% python3 -q
>>> import numpy as np
>>> np.set_printoptions(suppress=True, linewidth=200)
>>> def rd(a):
...     return np.round(a, 3) + 0
... 
>>> K = np.load("out12.npy")
>>> K
array([[ 5,  2,  8],
       [ 0,  0,  0],
       [ 2, -4, -1],
       [ 1, -6, -4],
       [ 5, -6,  1]])
>>> Uu, sigma, Vh = np.linalg.svd(K)
>>> rd(sigma)
array([11.195, 10.182,  0.   ])
>>> B = Uu[:, :2] @ np.diag(sigma[:2]) @ Vh[:2]
>>> np.linalg.matrix_rank(K, rtol=0.05)
np.int64(2)
>>> M = np.array([[30, 0, -1], [1, 30, -2], [0, 1, 20]])
>>> x = np.array([-1, -1, -4])
>>> y = M @ x
>>> c, lr = np.zeros(3), 1 / np.linalg.norm(M, 2) ** 2
>>> for i in range(20):
...     c -= lr * M.T @ (M @ c - y)
...     if i % 5 == 0: print(i, round(np.linalg.norm(M @ c - y), 3))
... 
0 47.14
5 2.9
10 0.178
15 0.011
>>> rd(c)
array([-1., -1., -4.])
>>> Q, Rm = np.linalg.qr(M)
>>> rd(Q)
array([[-0.999,  0.033,  0.001],
       [-0.033, -0.999, -0.033],
       [ 0.   , -0.033,  0.999]])
>>> rd(Rm)
array([[-30.017,  -0.999,   1.066],
       [  0.   , -30.   ,   1.298],
       [  0.   ,   0.   ,  20.054]])
>>> np.trace(Q @ Q.T)
np.float64(3.0)
>>> rd(Q @ Rm)
array([[30.,  0., -1.],
       [ 1., 30., -2.],
       [ 0.,  1., 20.]])
>>> rd(abs(Rm[0, 0])), rd(np.linalg.norm(M[:, 0]))
(np.float64(30.017), np.float64(30.017))
>>> rd(np.abs(np.diag(Rm)))
array([30.017, 30.   , 20.054])
>>> proj = np.triu(np.array([[2, -1, 2], [3, -2, -3], [-3, 2, -1]]), 1) + np.eye(3)
>>> B = proj @ M @ np.linalg.inv(proj)
>>> proj @ M - M @ proj
array([[ -1.,   2., -18.],
       [  0.,  -2.,  28.],
       [  0.,   0.,   3.]])
>>> rd(np.linalg.det(B))
np.float64(18059.0)
>>> rd(np.poly(B))
array([     1.,    -80.,   2102., -18059.])
>>> np.trace(B), np.trace(M)
(np.float64(80.0), np.int64(80))
>>> np.linalg.matrix_rank(B)
np.int64(3)
>>> rng = np.random.default_rng(9921)
>>> z = rng.permutation(3)
>>> z
array([2, 0, 1])
>>> B = M[z][:, z]
>>> rd(np.linalg.det(B)), rd(np.linalg.det(M[z]))
(np.float64(18059.0), np.float64(18059.0))
>>> B
array([[20,  0,  1],
       [-1, 30,  0],
       [-2,  1, 30]])
>>> np.allclose(B, M)
False
>>> rd(np.sort(np.abs(np.linalg.eigvals(B))))
array([20.194, 29.905, 29.905])
>>> np.trace(B)
np.int64(80)
>>> np.diag(B)
array([20, 30, 30])
>>> A = np.array([[0.0, -0.2, 0.5, 0.1, -0.8],
...     [0.6, 2.5, -0.2, 0.2, -1.0],
...     [-0.2, -1.8, 0.5, 1.0, 0.7],
...     [0.5, -0.1, -0.6, -0.3, -1.1],
...     [-0.1, -1.2, -1.2, 1.6, -0.8],
...     [-0.4, -0.4, 1.1, -0.5, 0.6]])
>>> A[:, 0] *= 10
>>> A
array([[ 0. , -0.2,  0.5,  0.1, -0.8],
       [ 6. ,  2.5, -0.2,  0.2, -1. ],
       [-2. , -1.8,  0.5,  1. ,  0.7],
       [ 5. , -0.1, -0.6, -0.3, -1.1],
       [-1. , -1.2, -1.2,  1.6, -0.8],
       [-4. , -0.4,  1.1, -0.5,  0.6]])
>>> u = np.array([9, 5, 8])
>>> B = M + np.outer(u, np.eye(3)[1])
>>> B
array([[30.,  9., -1.],
       [ 1., 35., -2.],
       [ 0.,  9., 20.]])
>>> np.linalg.matrix_rank(np.linalg.inv(B) - np.linalg.inv(M), tol=1e-8)
np.int64(1)
>>> E = np.array([[2.0, 5.5, -2.0, 5.5],
...     [2.0, 0.7, -0.3, 0.5],
...     [2.8, 1.8, -0.1, 1.0],
...     [-0.8, 1.1, 1.7, 0.2],
...     [-1.0, -0.6, -0.4, 0.1],
...     [-0.7, 1.5, 0.0, -0.2],
...     [-0.8, 1.0, -1.2, 0.2],
...     [-0.1, -0.4, -0.8, 0.1],
...     [2.2, -0.4, 1.7, -0.2],
...     [0.8, -0.1, -1.2, 0.6],
...     [1.1, -0.8, 0.9, -0.2],
...     [0.5, 0.2, 0.5, -0.2],
...     [-2.1, -1.7, -0.3, -0.1],
...     [2.1, 1.1, -1.0, -0.3]])
>>> E
array([[ 2. ,  5.5, -2. ,  5.5],
       [ 2. ,  0.7, -0.3,  0.5],
       [ 2.8,  1.8, -0.1,  1. ],
       [-0.8,  1.1,  1.7,  0.2],
       [-1. , -0.6, -0.4,  0.1],
       [-0.7,  1.5,  0. , -0.2],
       [-0.8,  1. , -1.2,  0.2],
       [-0.1, -0.4, -0.8,  0.1],
       [ 2.2, -0.4,  1.7, -0.2],
       [ 0.8, -0.1, -1.2,  0.6],
       [ 1.1, -0.8,  0.9, -0.2],
       [ 0.5,  0.2,  0.5, -0.2],
       [-2.1, -1.7, -0.3, -0.1],
       [ 2.1,  1.1, -1. , -0.3]])
>>> gram = np.cov(E, rowvar=False)
>>> rd(np.linalg.eigvalsh(gram)[::-1])
array([5.608, 1.888, 0.766, 0.356])
>>> np.argsort(-E.std(axis=0).round(6), kind="stable")
array([1, 0, 3, 2])
>>> rd(E.std(axis=0))
array([1.459, 1.653, 1.044, 1.432])
>>> rd(gram)
array([[ 2.293,  1.108, -0.063,  0.755],
       [ 1.108,  2.942, -0.795,  2.15 ],
       [-0.063, -0.795,  1.174, -0.848],
       [ 0.755,  2.15 , -0.848,  2.209]])
